$ python -q
>>> import numpy as np
>>> np.set_printoptions(precision=2, suppress=True, linewidth=160)
>>> rd = lambda a: np.round(a, 2) + 0
>>> arr = np.loadtxt("arr.csv", delimiter=",")
>>> rd(arr)
array([[0.2 , 0.2 , 0.2 , 0.  , 0.2 , 0.2 ],
       [0.25, 0.12, 0.  , 0.25, 0.12, 0.25],
       [0.33, 0.  , 0.33, 0.  , 0.  , 0.33],
       [0.  , 0.  , 0.25, 0.5 , 0.  , 0.25],
       [0.29, 0.14, 0.14, 0.29, 0.14, 0.  ],
       [0.  , 0.14, 0.14, 0.14, 0.29, 0.29]])
>>> x = np.array([-1, 2, -2, 1, 2, -1])
>>> np.sign((arr @ x).round(6))
array([ 0.,  1., -1., -1.,  1.,  1.])
>>> x = np.array([0, 3, 0, 0, 3, 0])
>>> h = np.maximum(arr @ x, 0)
>>> rd(np.maximum(arr @ x, 0) - np.maximum(-arr @ x, 0))
array([1.2 , 0.75, 0.  , 0.  , 0.86, 1.29])
>>> rd(arr.T @ h)
array([0.67, 0.64, 0.55, 0.62, 0.82, 0.79])
>>> rd(arr * (h > 1e-9)[:, None])
array([[0.2 , 0.2 , 0.2 , 0.  , 0.2 , 0.2 ],
       [0.25, 0.12, 0.  , 0.25, 0.12, 0.25],
       [0.  , 0.  , 0.  , 0.  , 0.  , 0.  ],
       [0.  , 0.  , 0.  , 0.  , 0.  , 0.  ],
       [0.29, 0.14, 0.14, 0.29, 0.14, 0.  ],
       [0.  , 0.14, 0.14, 0.14, 0.29, 0.29]])
>>> M = np.loadtxt("w.csv", delimiter=",")
>>> M
array([[ -3.,   3.,  -1.,   1.,   0.,  -3.,   0.,   0.,   0.,   0.,  -3.,  -1.,  -3.],
       [  2.,  -2.,  -3.,   0.,  -2.,  -3.,   0.,   0.,  -1.,   3.,   3.,   3.,  -2.],
       [  0.,  -1.,   0.,   3.,  -3.,   3.,   0.,   2.,   2.,  -2.,   1.,   2.,   1.],
       [ -3.,   1.,  -1.,   3.,   1.,   0.,   3.,  -2.,   3.,  -3.,   1.,   3.,  -1.],
       [  3.,  -3.,  -3.,  -2.,   0.,  -1.,  -3.,   3.,   0.,  -1.,  -3.,  -1.,  -3.],
       [ -1.,   2.,   2.,   3.,   3.,  -2.,   1.,  -1.,  -3.,   1.,   3.,   2.,  -2.],
       [  3.,  -3., -10.,   1.,  -6., -12.,   0.,   0.,  -3.,   9.,   6.,   8.,  -9.]])
>>> np.linalg.lstsq(M[:-1].T, M[-1])[2]
np.int32(6)
>>> print(np.abs(np.diag(np.linalg.qr(M)[1])) > 1e-9)
[ True  True  True  True  True  True False]
>>> np.linalg.cond(M) > 100
np.True_
>>> [round(float(x), 2) for x in np.linalg.svd(M, compute_uv=False)[:3]]
[25.27, 10.98, 8.42]
>>> rd(np.linalg.norm(M, 2) / np.linalg.norm(M))
np.float64(0.83)
>>> np.linalg.norm(M, axis=1).argmax()
np.int64(6)
>>> rd(np.linalg.norm(M[1] - M[2]))
np.float64(10.58)
>>> rd(np.linalg.norm(M[1], 1)), rd(np.linalg.norm(M[1], np.inf))
(np.float64(24.0), np.float64(3.0))
>>> rd(np.linalg.norm(M, 2))
np.float64(25.27)
>>> rd(np.linalg.norm(M) ** 2 / np.linalg.norm(M, 2) ** 2)
np.float64(1.44)
>>> M[1] @ M[2]
np.float64(-2.0)
>>> rd(np.linalg.norm(M, axis=1))
array([ 6.93,  7.87,  6.78,  7.94,  8.37,  7.75, 23.87])
>>> out = M[0, 0] * M[1:] - np.outer(M[1:, 0], M[0])
>>> out
array([[  0.,   0.,  11.,  -2.,   6.,  15.,  -0.,  -0.,   3.,  -9.,  -3.,  -7.,  12.],
       [  0.,   3.,   0.,  -9.,   9.,  -9.,  -0.,  -6.,  -6.,   6.,  -3.,  -6.,  -3.],
       [  0.,   6.,   0.,  -6.,  -3.,  -9.,  -9.,   6.,  -9.,   9., -12., -12.,  -6.],
       [  0.,   0.,  12.,   3.,  -0.,  12.,   9.,  -9.,  -0.,   3.,  18.,   6.,  18.],
       [  0.,  -3.,  -7.,  -8.,  -9.,   3.,  -3.,   3.,   9.,  -3., -12.,  -7.,   3.],
       [  0.,   0.,  33.,  -6.,  18.,  45.,  -0.,  -0.,   9., -27.,  -9., -21.,  36.]])
>>> rd(M[:, 0] / M[0, 0])
array([ 1.  , -0.67,  0.  ,  1.  , -1.  ,  0.33, -1.  ])
>>> print(np.linalg.matrix_rank(out), np.linalg.matrix_rank(M))
5 6
>>> U, sv, Vh = np.linalg.svd(M)
>>> np.argmax(sv[:-1] / (sv[1:] + 1e-6)) + 1
np.int64(6)
>>> print(rd(sv))
[25.27 10.98  8.42  7.39  4.48  3.8   0.  ]
>>> out = U[:, :6] @ np.diag(sv[:6]) @ Vh[:6]
>>> rd(np.linalg.norm(M - out) / np.linalg.norm(M))
np.float64(0.0)
>>> rd(np.abs(M - out).max())
np.float64(0.0)
>>> print(rd(np.linalg.norm(M - out, 2)), rd(sv[6]))
0.0 0.0
>>> print(rd(out))
[[ -3.   3.  -1.   1.   0.  -3.   0.   0.   0.   0.  -3.  -1.  -3.]
 [  2.  -2.  -3.   0.  -2.  -3.   0.   0.  -1.   3.   3.   3.  -2.]
 [  0.  -1.   0.   3.  -3.   3.   0.   2.   2.  -2.   1.   2.   1.]
 [ -3.   1.  -1.   3.   1.   0.   3.  -2.   3.  -3.   1.   3.  -1.]
 [  3.  -3.  -3.  -2.   0.  -1.  -3.   3.   0.  -1.  -3.  -1.  -3.]
 [ -1.   2.   2.   3.   3.  -2.   1.  -1.  -3.   1.   3.   2.  -2.]
 [  3.  -3. -10.   1.  -6. -12.   0.   0.  -3.   9.   6.   8.  -9.]]
>>> print(np.linalg.matrix_rank(M, rtol=0.05))
6
